% ipython --no-banner

In [1]: import numpy as np

In [2]: import numpy.linalg as la

In [3]: np.set_printoptions(precision=2, suppress=True, linewidth=200)

In [4]: M = np.load("x.npy")

In [5]: print(M)
[[ 2  3 -3 -3]
 [-3  2  3 -3]
 [-3 -3  2  3]
 [ 3 -3 -3  2]]

In [6]: Q, vecs = la.qr(M[:, :3])[0], la.qr(M[:, 3:])[0]

In [7]: sv = la.svd(Q.T @ vecs, compute_uv=False)

In [8]: print(sv)
[0.97]

In [9]: print(round(la.norm(Q @ Q.T - vecs @ vecs.T, 2), 2))
1.0

In [10]: print((sv > 0.9).sum())
1

In [11]: f = np.array([3, 1, 1, 2])

In [12]: A2 = M + np.outer(f, np.eye(4)[2])

In [13]: print(A2)
[[ 2.  3.  0. -3.]
 [-3.  2.  4. -3.]
 [-3. -3.  3.  3.]
 [ 3. -3. -1.  2.]]

In [14]: print(la.matrix_rank(la.inv(A2) - la.inv(M), tol=1e-8))
1

In [15]: print(la.matrix_rank(A2 - M))
1

In [16]: t3 = np.stack([M, -3 * M, M[::-1]])

In [17]: print(la.matrix_rank(t3))
[4 4 4]

In [18]: print((t3 @ M.T).shape)
(3, 4, 4)

In [19]: print(la.norm(t3, axis=(1, 2)))
[11.14 33.41 11.14]

In [20]: print(la.matrix_rank(t3.reshape(3, -1)))
2

In [21]: print(np.einsum("bij,cij->bc", t3, t3))
[[ 124 -372    0]
 [-372 1116    0]
 [   0    0  124]]

In [22]: print(t3.sum(axis=0))
[[-1 -9  3  8]
 [ 3 -7 -4  9]
 [ 3  8 -1 -9]
 [-4  9  3 -7]]

In [23]: Q = M.astype(float).copy()

In [24]: for j in range(4):
    ...:     Q[:, j] -= Q[:, :j] @ (Q[:, :j].T @ Q[:, j])
    ...:     Q[:, j] /= la.norm(Q[:, j])
    ...: 

In [25]: print(np.round(Q.T @ Q, 2) + 0)
[[1. 0. 0. 0.]
 [0. 1. 0. 0.]
 [0. 0. 1. 0.]
 [0. 0. 0. 1.]]

In [26]: print(Q)
[[ 0.36  0.54 -0.76 -0.07]
 [-0.54  0.36  0.07 -0.76]
 [-0.54 -0.54 -0.64  0.07]
 [ 0.54 -0.54 -0.07 -0.64]]

In [27]: x = np.array([4, 1, 3, 2])

In [28]: y = M @ x

In [29]: print(y)
[-4 -7 -3  4]

In [30]: print(la.solve(M, y))
[4. 1. 3. 2.]

In [31]: print(np.round(la.solve(M.T, M[2]), 2) + 0)
[0. 0. 1. 0.]

In [32]: F = np.load("out13.npy")

In [33]: print(F)
[[0 0 0]
 [0 0 0]
 [0 0 4]]

In [34]: print(np.round(la.det(F), 2))
0.0

In [35]: rank = la.matrix_rank(F)

In [36]: print(rank)
1

In [37]: N = la.svd(F)[2][rank:].T

In [38]: print([int(la.matrix_rank(np.delete(F, i, axis=0))) for i in range(3)])
[1, 1, 0]

In [39]: print(np.allclose(F @ N, 0))
True

In [40]: print(la.matrix_rank(F.T @ F), la.matrix_rank(F @ F.T))
1 1

In [41]: print(N @ N.T)
[[1. 0. 0.]
 [0. 1. 0.]
 [0. 0. 0.]]

In [42]: print([int(la.matrix_rank(F[:i])) for i in range(1, len(F) + 1)])
[0, 0, 1]

In [43]: print(la.matrix_rank(F, rtol=0.1))
1

In [44]: print(la.cond(F) > 100)
True

In [45]: Uu, sv, Vt = la.svd(F)

In [46]: vecs = Vt[:(sv > 1e-8).sum()]

In [47]: rng = np.random.default_rng(522669)

In [48]: x = F[0] + 3 * F[2] + rng.integers(2) * np.eye(3)[2]

In [49]: print(x)
[ 0.  0. 12.]

In [50]: print(np.allclose(vecs.T @ vecs @ x, x))
True

In [51]: print(la.matrix_rank(np.vstack([F, x])))
1

In [52]: f = np.array([0, 0, 2])

In [53]: print(np.array([np.convolve(row, f, "same") for row in F]))
[[0 0 0]
 [0 0 0]
 [0 0 0]]

In [54]: print(np.polyval(f, F[1]))
[2 2 2]

In [55]: print(np.cross(F[1, :3], F[0, :3]))
[0 0 0]

In [56]: print(np.convolve(F[1], f))
[0 0 0 0 0]

In [57]: J = np.load("sample1.npy")

In [58]: print(J)
[[ 1. -1.]
 [-1. -1.]]

In [59]: ev, vecs = la.eigh(J)

In [60]: x = np.array([-2, 1])

In [61]: print(np.round(vecs * np.abs(ev) @ vecs.T, 2) + 0)
[[1.41 0.  ]
 [0.   1.41]]

In [62]: print(vecs * np.maximum(ev, 0) @ vecs.T)
[[ 1.21 -0.5 ]
 [-0.5   0.21]]

In [63]: print(np.abs(J).sum(axis=1).max(), round(np.abs(ev).max(), 2))
2.0 1.41

In [64]: print(x @ J @ x)
7.0

In [65]: x = np.array([-1, 2])

In [66]: y = J @ x

In [67]: print(y)
[-3. -1.]

In [68]: print(la.solve(J, y + J[:, 0]))
[0. 2.]

In [69]: print(la.solve(J, y))
[-1.  2.]

In [70]: m1 = np.array([[0, 1, 0], [0, 0, 1], [1, 0, 0]])

In [71]: print(m1)
[[0 1 0]
 [0 0 1]
 [1 0 0]]

In [72]: f = np.array([-2, 3, 1])

In [73]: A2 = m1 + np.outer(f, np.eye(3)[0])

In [74]: print(la.matrix_rank(A2 - m1))
1

In [75]: print(la.norm(m1, axis=0))
[1. 1. 1.]

In [76]: print(la.svd(m1, compute_uv=False))
[1. 1. 1.]

In [77]: print(la.pinv(m1))
[[0. 0. 1.]
 [1. 0. 0.]
 [0. 1. 0.]]

In [78]: print(m1 @ m1.T)
[[1 0 0]
 [0 1 0]
 [0 0 1]]

In [79]: x = np.array([0, 0, 1])

In [80]: print(np.abs(la.eigvals(m1)))
[1. 1. 1.]

In [81]: print(3 - la.matrix_rank(m1 - np.eye(3), tol=1e-8))
1

In [82]: print(m1.T @ (m1 @ x))
[0 0 1]

In [83]: print([p for p in range(1, 25) if np.allclose(la.matrix_power(m1, p), np.eye(3))])
[3, 6, 9, 12, 15, 18, 21, 24]

In [84]: print(np.sort(np.abs(np.degrees(np.angle(la.eigvals(m1))))))
[  0. 120. 120.]

In [85]: idx = rng.permutation(3)

In [86]: print(idx)
[1 0 2]

In [87]: A2 = m1[idx][:, idx]

In [88]: print(A2)
[[0 0 1]
 [1 0 0]
 [0 1 0]]

In [89]: print(round(la.det(A2), 2), round(float(la.det(m1[idx])), 2))
1.0 -1.0

In [90]: print(np.trace(A2))
0

In [91]: Q, vecs = la.qr(m1[:, :1])[0], la.qr(m1[:, 1:])[0]

In [92]: sv = la.svd(Q.T @ vecs, compute_uv=False)

In [93]: print(sv)
[0.]

In [94]: print(np.degrees(np.arccos(sv.clip(0, 1))))
[90.]

In [95]: print((sv > 0.9).sum())
0

In [96]: W0, _ = la.qr(np.array([[-1.6, -0.5], [1.3, 0.3]]))

In [97]: print(W0)
[[-0.78  0.63]
 [ 0.63  0.78]]

In [98]: ev, vecs = la.eig(W0)

In [99]: print(np.sort(la.eigvals(W0.T)))
[-1.  1.]

In [100]: print(ev)
[-1.  1.]

In [101]: E = np.load("mat.npy")

In [102]: print(E)
[[ 1.79 -0.9   0.3 ]
 [-2.77  1.4   0.2 ]
 [-1.62  0.8   0.  ]
 [-2.43  1.2  -0.9 ]
 [ 2.   -1.    0.2 ]
 [-0.95  0.5   1.1 ]
 [-0.41  0.2  -0.8 ]
 [-3.01  1.5   0.  ]
 [-0.19  0.1   0.1 ]
 [-0.61  0.3  -0.2 ]
 [-0.8   0.4   0.2 ]
 [-0.2   0.1   0.3 ]
 [ 2.01 -1.   -1.2 ]
 [ 2.   -1.   -0.1 ]
 [ 1.4  -0.7  -1.8 ]
 [ 1.19 -0.6  -0.2 ]
 [-0.98  0.5  -0.4 ]
 [-1.    0.5   0.6 ]]

In [103]: Uu, sv, Vt = la.svd(E)

In [104]: print(np.argmax(sv[:-1] / (sv[1:] + 1e-6)) + 1)
2

In [105]: print(sv)
[7.77 2.81 0.03]

In [106]: A2 = Uu[:, :2] @ np.diag(sv[:2]) @ Vt[:2]

In [107]: print(A2.round(2) + 0)
[[ 1.79 -0.89  0.3 ]
 [-2.78  1.39  0.2 ]
 [-1.62  0.81  0.  ]
 [-2.43  1.21 -0.9 ]
 [ 2.   -1.    0.2 ]
 [-0.96  0.48  1.1 ]
 [-0.41  0.2  -0.8 ]
 [-3.01  1.5   0.  ]
 [-0.19  0.1   0.1 ]
 [-0.61  0.3  -0.2 ]
 [-0.8   0.4   0.2 ]
 [-0.2   0.1   0.3 ]
 [ 2.01 -1.01 -1.2 ]
 [ 2.   -1.   -0.1 ]
 [ 1.4  -0.71 -1.8 ]
 [ 1.19 -0.6  -0.2 ]
 [-0.98  0.49 -0.4 ]
 [-1.    0.5   0.6 ]]

In [108]: print(np.round(la.norm(E - A2) / la.norm(E), 2))
0.0

In [109]: print(la.matrix_rank(E, rtol=0.05))
2

In [110]: Q, vecs = la.qr(E[:, :1])[0], la.qr(E[:, 1:])[0]

In [111]: sv = la.svd(Q.T @ vecs, compute_uv=False)

In [112]: print(round(la.norm(Q @ Q.T - vecs @ vecs.T, 2), 2))
1.0

In [113]: x = np.array([-6, -8, -3])

In [114]: y = E @ x

In [115]: print(np.round(la.pinv(E) @ E, 2) + 0)
[[1. 0. 0.]
 [0. 1. 0.]
 [0. 0. 1.]]

In [116]: y = y + 0.1 * rng.normal(size=18)

In [117]: print(y)
[-4.4   4.8   3.37  7.83 -4.52 -1.76  3.29  6.13  0.09  1.95  0.95 -0.7  -0.53 -3.73  2.4  -1.75  3.03  0.3 ]

In [118]: b, *_ = la.lstsq(E, y)

In [119]: print(np.round(E.T @ (y - E @ b), 2) + 0)
[0. 0. 0.]

In [120]: print(b.round())
[-10. -15.  -3.]

In [121]: print([round(float(la.norm(la.solve(E.T @ E + lam * np.eye(3), E.T @ y))), 2) for lam in (0, 1, 10, 100)])
[18.18, 3.2, 1.93, 0.63]

In [122]: idx = E[:, 1] > np.median(E[:, 1])

In [123]: f = E[idx].mean(axis=0) - E[~idx].mean(axis=0)

In [124]: print(((E - E.mean(axis=0)) @ f > 0).astype(int))
[0 1 1 1 0 1 1 1 0 1 1 1 0 0 0 0 1 1]

In [125]: print(idx.astype(int))
[0 1 1 1 0 1 0 1 0 1 1 0 0 0 0 0 1 1]

In [126]: f = np.array([4, 6])

In [127]: print(np.cross(E[14, :3], E[7, :3]))
[ 2.7   5.42 -0.01]

In [128]: arr = np.loadtxt("dump.csv", delimiter=",")

In [129]: print(arr)
[[ 0.  0. -1.]
 [ 5.  5.  4.]]

In [130]: print(arr.sum(axis=0))
[5. 5. 3.]

In [131]: print(arr - arr[0])
[[0. 0. 0.]
 [5. 5. 5.]]

In [132]: print(round(float(la.norm(arr)), 2))
8.19

In [133]: print(np.count_nonzero(arr))
4
